% ipython --no-banner

In [1]: import numpy as np

In [2]: import numpy.linalg as la

In [3]: np.set_printoptions(suppress=True, linewidth=140)

In [4]: rd = lambda a: np.round(a, 1) + 0

In [5]: f = np.array([1, -5, -4, -5])

In [6]: feats = np.array([np.roll(f, i) for i in range(4)])

In [7]: feats
Out[7]: 
array([[ 1, -5, -4, -5],
       [-5,  1, -5, -4],
       [-4, -5,  1, -5],
       [-5, -4, -5,  1]])

In [8]: # symmetric, so the eigenvalues are real

In [9]: w, vecs = la.eig(feats)

In [10]: print(rd(feats @ vecs[:, 0] - w[0] * vecs[:, 0]))
[0. 0. 0. 0.]

In [11]: rd(np.prod(w))
Out[11]: np.float64(-2275.0)

In [12]: rd(np.sort(la.eigvals(feats @ feats)))
Out[12]: array([ 25.,  25.,  49., 169.])

In [13]: print(rd(np.sort(la.eigvals(la.inv(feats)))))
[-0.1  0.1  0.2  0.2]

In [14]: proj = np.triu(np.array([[-1, -2, 2, 0], [2, 1, -2, 0], [2, -2, 1, 0], [1, -1, 0, 0]]), 1) + np.eye(4)

In [15]: A2 = proj @ feats @ la.inv(proj)

In [16]: la.matrix_rank(A2)
Out[16]: np.int64(4)

In [17]: rd(np.poly(A2))
Out[17]: array([    1.,    -4.,  -126.,  1060., -2275.])

In [18]: A2
Out[18]: 
array([[  3., -11., -20.,  -7.],
       [  3.,  17.,  21.,   6.],
       [ -4., -13., -17.,  -5.],
       [ -5., -14., -23.,   1.]])

In [19]: cov = feats.T @ feats

In [20]: print(rd(la.eigvalsh(cov)[::-1]))
[169.  49.  25.  25.]

In [21]: rd(la.svd(feats, compute_uv=False) ** 2)
Out[21]: array([169.,  49.,  25.,  25.])

In [22]: cov
Out[22]: 
array([[67, 30, 42, 30],
       [30, 67, 30, 42],
       [42, 30, 67, 30],
       [30, 42, 30, 67]])

In [23]: q, vecs = la.qr(feats[:, :3])[0], la.qr(feats[:, 3:])[0]

In [24]: sv = la.svd(q.T @ vecs, compute_uv=False)

In [25]: rd(np.degrees(np.arccos(sv.clip(0, 1))))
Out[25]: array([48.5])

In [26]: print((sv > 0.9).sum())
0

In [27]: rng = np.random.default_rng(9425)

In [28]: E = np.triu(rng.random((4, 4)) < 0.6, 1).astype(int)

In [29]: E = E + E.T

In [30]: E
Out[30]: 
array([[0, 1, 0, 0],
       [1, 0, 0, 1],
       [0, 0, 0, 1],
       [0, 1, 1, 0]])

In [31]: w, vecs = la.eigh(E)

In [32]: x0 = np.array([3, -1, -3, 2])

In [33]: np.abs(E).sum(axis=1).max(), rd(np.abs(w).max())
Out[33]: (np.int64(2), np.float64(1.6))

In [34]: print(rd(vecs * np.abs(w) @ vecs.T))
[[0.9 0.  0.  0.4]
 [0.  1.3 0.4 0. ]
 [0.  0.4 0.9 0. ]
 [0.4 0.  0.  1.3]]

In [35]: x0 = np.array([0, 0, -1, -1])

In [36]: h1 = np.maximum(E @ x0, 0)

In [37]: E * (h1 > 1e-9)[:, None]
Out[37]: 
array([[0, 0, 0, 0],
       [0, 0, 0, 0],
       [0, 0, 0, 0],
       [0, 0, 0, 0]])

In [38]: np.maximum(E @ (3 * x0), 0)
Out[38]: array([0, 0, 0, 0])

In [39]: h1
Out[39]: array([0, 0, 0, 0])

In [40]: E.T @ h1
Out[40]: array([0, 0, 0, 0])

In [41]: A2 = np.array([[2, 2, 1], [0, 1, 1], [1, 1, 0], [0, 2, 2]])

In [42]: A2.T @ E.T
Out[42]: 
array([[0, 2, 0, 1],
       [1, 4, 2, 2],
       [1, 3, 2, 1]])

In [43]: np.einsum("ij,ij->i", E, E)
Out[43]: array([1, 2, 1, 2])

In [44]: E @ A2
Out[44]: 
array([[0, 1, 1],
       [2, 4, 3],
       [0, 2, 2],
       [1, 2, 1]])

In [45]: print(np.einsum("ij->j", E))
[1 2 1 2]

In [46]: w, vecs = la.eig(E)

In [47]: rd(np.sort(la.eigvals(E @ E)))
Out[47]: array([0.4, 0.4, 2.6, 2.6])

In [48]: rd(np.prod(w))
Out[48]: np.float64(1.0)

In [49]: F = np.loadtxt("data.csv", delimiter=",")

In [50]: F
Out[50]: 
array([[ 4.,  0.,  0.],
       [ 0.,  0.,  0.],
       [ 0.,  0., -5.]])

In [51]: # triangular, det is the product of the diagonal

In [52]: cov = F.T @ F

In [53]: print(rd(la.eigvalsh(cov)[::-1]))
[25. 16.  0.]

In [54]: la.matrix_rank(cov)
Out[54]: np.int64(2)

In [55]: (F @ F.T).shape
Out[55]: (3, 3)

In [56]: def softmax(z):
    ...:     e = np.exp(z - z.max(axis=-1, keepdims=True))
    ...:     return e / e.sum(axis=-1, keepdims=True)
    ...: 

In [57]: rd(softmax(10 * F[1]))
Out[57]: array([0.3, 0.3, 0.3])

In [58]: rd(softmax(F[1] + 2))
Out[58]: array([0.3, 0.3, 0.3])

In [59]: rd(softmax(F).sum(axis=1))
Out[59]: array([1., 1., 1.])

In [60]: att = F @ F.T / np.sqrt(3)

In [61]: print(softmax(att).round(6).argmax(axis=1))
[0 0 2]

In [62]: rd(la.matrix_power(F, 3))
Out[62]: 
array([[  64.,    0.,    0.],
       [   0.,    0.,    0.],
       [   0.,    0., -125.]])

In [63]: rd(la.det(F))
Out[63]: np.float64(0.0)

In [64]: np.trace(F)
Out[64]: np.float64(-1.0)

In [65]: la.determinant(F)
Traceback (most recent call last):
  Cell In[65], line 1
    la.determinant(F)
AttributeError: module 'numpy.linalg' has no attribute 'determinant'


In [66]: rank = la.matrix_rank(F)

In [67]: rank
Out[67]: np.int64(2)

In [68]: null = la.svd(F)[2][rank:].T

In [69]: print([int(la.matrix_rank(F[:, :j + 1])) for j in range(3)])
[1, 1, 2]

In [70]: F @ null
Out[70]: 
array([[0.],
       [0.],
       [0.]])

In [71]: print(np.allclose(F @ null, 0))
True

In [72]: rd(np.sort(la.eigvals(F)))
Out[72]: array([-5.,  0.,  4.])

In [73]: rd(la.matrix_power(F - np.diag(np.diag(F)), 3))
Out[73]: 
array([[0., 0., 0.],
       [0., 0., 0.],
       [0., 0., 0.]])

In [74]: print(F @ F)
[[16.  0.  0.]
 [ 0.  0.  0.]
 [ 0.  0. 25.]]

In [75]: np.prod(np.diag(F)), rd(la.det(F))
Out[75]: (np.float64(-0.0), np.float64(0.0))

In [76]: W0 = np.load("layer19.npy")

In [77]: rd(W0)
Out[77]: 
array([[0.3, 0.3, 0.1, 0.3],
       [0.3, 0.3, 0.1, 0.3],
       [0.1, 0.1, 0. , 0.1],
       [0.3, 0.3, 0.1, 0.3]])

In [78]: # equal to its transpose

In [79]: A2 = W0 + rng.integers(-2, 3, (4, 1)) @ rng.integers(-2, 3, (1, 4))

In [80]: print(rd(A2))
[[ 0.3  0.3  0.1  0.3]
 [ 0.3  0.3 -3.9  4.3]
 [ 0.1  0.1  2.  -1.9]
 [ 0.3  0.3 -1.9  2.3]]

In [81]: rd(la.svd(A2 - W0, compute_uv=False))
Out[81]: array([6.9, 0. , 0. , 0. ])

In [82]: print(A2 - W0)
[[ 0.  0.  0.  0.]
 [ 0.  0. -4.  4.]
 [ 0.  0.  2. -2.]
 [ 0.  0. -2.  2.]]

In [83]: rd(np.trace(la.pinv(W0) @ W0))
Out[83]: np.float64(1.0)

In [84]: np.abs(np.diag(la.qr(W0)[1])) > 1e-9
Out[84]: array([ True, False, False, False])

In [85]: x0 = np.array([-2, 1, 1, 2])

In [86]: rd(W0 @ W0 @ x0)
Out[86]: array([0.4, 0.4, 0.1, 0.4])

In [87]: np.trace(W0)
Out[87]: np.float64(1.0)

In [88]: print((x0 - W0 @ x0) @ (W0 @ x0))
0.0

In [89]: rank = la.matrix_rank(W0)

In [90]: rank
Out[90]: np.int64(1)

In [91]: null = la.svd(W0)[2][rank:].T

In [92]: rd(null @ null.T)
Out[92]: 
array([[ 0.7, -0.3, -0.1, -0.3],
       [-0.3,  0.7, -0.1, -0.3],
       [-0.1, -0.1,  1. , -0.1],
       [-0.3, -0.3, -0.1,  0.7]])

In [93]: [int(la.matrix_rank(W0[:i])) for i in range(1, len(W0) + 1)]
Out[93]: [1, 1, 1, 1]

In [94]: np.allclose(W0 @ null, 0)
Out[94]: True

In [95]: rd(W0 @ null)
Out[95]: 
array([[0., 0., 0.],
       [0., 0., 0.],
       [0., 0., 0.],
       [0., 0., 0.]])

In [96]: la.matrix_rank(W0.T @ W0), la.matrix_rank(W0 @ W0.T)
Out[96]: (np.int64(1), np.int64(1))

In [97]: print([int(la.matrix_rank(W0[:, :j + 1])) for j in range(4)])
[1, 1, 1, 1]

In [98]: print(null.shape)
(4, 3)

In [99]: U, sv = la.svd(W0)
Traceback (most recent call last):
  Cell In[99], line 1
    U, sv = la.svd(W0)
ValueError: too many values to unpack (expected 2)


In [100]: U, sv, Vh = la.svd(W0, full_matrices=False)

In [101]: print(rd(Vh @ Vh.T))
[[1. 0. 0. 0.]
 [0. 1. 0. 0.]
 [0. 0. 1. 0.]
 [0. 0. 0. 1.]]

In [102]: np.sqrt((sv ** 2).sum()), rd(la.norm(W0))
Out[102]: (np.float64(1.0), np.float64(1.0))

In [103]: rd(sv / sv[0])
Out[103]: array([1., 0., 0., 0.])

In [104]: rd(U.T @ U)
Out[104]: 
array([[1., 0., 0., 0.],
       [0., 1., 0., 0.],
       [0., 0., 1., 0.],
       [0., 0., 0., 1.]])

In [105]: np.abs(U[:, 0]).round(6).argmax()
Out[105]: np.int64(0)

In [106]: rd(U.T @ W0 @ Vh.T)
Out[106]: 
array([[1., 0., 0., 0.],
       [0., 0., 0., 0.],
       [0., 0., 0., 0.],
       [0., 0., 0., 0.]])

In [107]: U.shape, sv.shape, Vh.shape
Out[107]: ((4, 4), (4,), (4, 4))

In [108]: ang = rng.uniform(0, 2 * np.pi, 14)

In [109]: q, _ = la.qr(np.array([[-1.0, 0.2], [-0.2, 1.3], [0.2, 0.5]]))

In [110]: mat = 3 * np.c_[np.cos(ang), np.sin(ang)] @ q.T

In [111]: rd(mat)
Out[111]: 
array([[ 2.1, -1.6, -1.3],
       [-1.1, -2.7, -0.8],
       [ 2.2, -1.6, -1.3],
       [-1.5, -2.5, -0.6],
       [ 0.2, -2.7, -1.2],
       [ 0.3, -2.7, -1.3],
       [ 2.7, -0.8, -1.1],
       [-1.8,  2. ,  1.4],
       [ 2.9, -0.1, -0.9],
       [ 0.6, -2.6, -1.3],
       [ 1.7, -2. , -1.4],
       [-0.4, -2.8, -1.1],
       [ 0.2, -2.7, -1.2],
       [ 2.7, -0.6, -1. ]])

In [112]: # looks like rank 2

In [113]: dist = la.norm(mat[:, None] - mat[None], axis=-1)

In [114]: print(rd(dist[:5, :5]))
[[0.  3.4 0.  3.8 2.2]
 [3.4 0.  3.4 0.6 1.4]
 [0.  3.4 0.  3.9 2.2]
 [3.8 0.6 3.9 0.  1.9]
 [2.2 1.4 2.2 1.9 0. ]]

In [115]: print(np.unravel_index(dist.round(6).argmax(), dist.shape))
(np.int64(7), np.int64(10))

In [116]: rd(la.norm(mat - mat.mean(axis=0), axis=1))
Out[116]: array([1.4, 2.1, 1.4, 2.5, 1.2, 1.2, 2.1, 5. , 2.6, 1. , 1.1, 1.6, 1.2, 2.3])

In [117]: np.flatnonzero(dist[2] < dist.mean() / 2)
Out[117]: array([ 0,  2,  6, 10, 13])

In [118]: A2 = mat / np.sqrt((mat ** 2).mean(axis=1, keepdims=True))

In [119]: rd(mat - mat.mean(axis=1, keepdims=True))
Out[119]: 
array([[ 2.4, -1.4, -1. ],
       [ 0.5, -1.2,  0.7],
       [ 2.4, -1.4, -1.1],
       [ 0. , -0.9,  0.9],
       [ 1.5, -1.5,  0. ],
       [ 1.5, -1.5, -0.1],
       [ 2.4, -1.1, -1.3],
       [-2.3,  1.5,  0.9],
       [ 2.2, -0.7, -1.5],
       [ 1.7, -1.5, -0.2],
       [ 2.3, -1.5, -0.8],
       [ 1.1, -1.4,  0.3],
       [ 1.5, -1.5,  0. ],
       [ 2.4, -1. , -1.4]])

In [120]: rd(la.norm(A2, axis=1))
Out[120]: array([1.7, 1.7, 1.7, 1.7, 1.7, 1.7, 1.7, 1.7, 1.7, 1.7, 1.7, 1.7, 1.7, 1.7])

In [121]: rd(A2[11])
Out[121]: array([-0.2, -1.6, -0.6])

In [122]: X = np.load("run10.npy")

In [123]: X
Out[123]: 
array([[-0.3,  0.7,  1.6],
       [ 0.8,  0. , -0.4],
       [ 0. ,  0.7, -1.2],
       [ 1.3, -0.4,  0.2],
       [ 0.3, -0.4,  0. ],
       [ 1.1,  0.6,  0.8],
       [-1. , -1.1, -0.7],
       [ 9. , -3. ,  2.5],
       [ 0.3,  0.9, -0.8],
       [-1.9, -0.2,  0.7],
       [ 0.9,  0.8, -0.6],
       [-0.1, -1.7, -2.1],
       [-1.2, -0.7, -1. ]])

In [124]: # row 7 dominates

In [125]: x0 = np.array([2, 0, 0])

In [126]: y = X @ x0

In [127]: y
Out[127]: array([-0.6,  1.6,  0. ,  2.6,  0.6,  2.2, -2. , 18. ,  0.6, -3.8,  1.8, -0.2, -2.4])

In [128]: rd(la.lstsq(X, y)[0])
Out[128]: array([2., 0., 0.])

In [129]: y = y + 0.3 * rng.normal(size=13)

In [130]: rd(y)
Out[130]: array([-0.9,  2. ,  0.3,  2.5,  0.2,  2.5, -1.7, 18.2,  0.2, -3.7,  1.6, -0.1, -1.9])

In [131]: beta, *_ = la.lstsq(X, y)

In [132]: print(rd(X.T @ (y - X @ beta)))
[0. 0. 0.]

In [133]: [round(float(la.norm(la.solve(X.T @ X + lam * np.eye(3), X.T @ y))), 2) for lam in (0, 1, 10, 100)]
Out[133]: [2.0, 1.95, 1.74, 0.96]

In [134]: rd(beta)
Out[134]: array([ 2. , -0.1,  0. ])

In [135]: beta.round()
Out[135]: array([ 2., -0., -0.])

In [136]: data = np.load("m.npy")

In [137]: data
Out[137]: 
array([[1, 1, 3],
       [3, 1, 1],
       [1, 3, 1]])

In [138]: W = np.array([[2, 2, 3], [-2, 3, -2], [0, 2, 2]])

In [139]: beta = np.array([2, -1, 2])

In [140]: H = np.maximum(data @ W + beta, 0)

In [141]: la.matrix_rank(H)
Out[141]: np.int64(3)

In [142]: H
Out[142]: 
array([[ 2, 10,  9],
       [ 6, 10, 11],
       [ 0, 12,  1]])

In [143]: basis = np.array([[1, 3], [0, -1], [2, -1]])

In [144]: W @ basis
Out[144]: 
array([[ 8,  1],
       [-6, -7],
       [ 4, -4]])

In [145]: (H @ basis).round(6).argmax(axis=1)
Out[145]: array([0, 0, 0])

In [146]: q = H.astype(float).copy()

In [147]: for j in range(3):
     ...:     q[:, j] -= q[:, :j] @ (q[:, :j].T @ q[:, j])
     ...:     q[:, j] /= la.norm(q[:, j])
     ...: 

In [148]: rd(q)
Out[148]: 
array([[ 0.3,  0.4,  0.8],
       [ 0.9, -0.1, -0.3],
       [ 0. ,  0.9, -0.5]])

In [149]: print(rd(q.T @ H))
[[ 6.3 12.6 13.3]
 [ 0.  13.6  3.2]
 [ 0.   0.   4. ]]

In [150]: x0 = np.array([0, 3, 1])

In [151]: rd(np.sort(np.abs(np.degrees(np.angle(la.eigvals(q))))))
Out[151]: array([  0. , 130.4, 130.4])

In [152]: [p for p in range(1, 25) if np.allclose(la.matrix_power(q, p), np.eye(3))]
Out[152]: []

In [153]: M = np.array([[-0.3, 0.4, 0.5], [2.7, 0.4, -0.4], [2.0, 0.3, -0.8]])

In [154]: M
Out[154]: 
array([[-0.3,  0.4,  0.5],
       [ 2.7,  0.4, -0.4],
       [ 2. ,  0.3, -0.8]])

In [155]: # column 0 dominates

In [156]: q, r_ = la.qr(M)

In [157]: rd(abs(r_[0, 0])), rd(la.norm(M[:, 0]))
Out[157]: (np.float64(3.4), np.float64(3.4))

In [158]: np.trace(q @ q.T)
Out[158]: np.float64(3.0)

In [159]: rd(r_)
Out[159]: 
array([[ 3.4,  0.5, -0.8],
       [ 0. , -0.4, -0.4],
       [ 0. ,  0. , -0.4]])
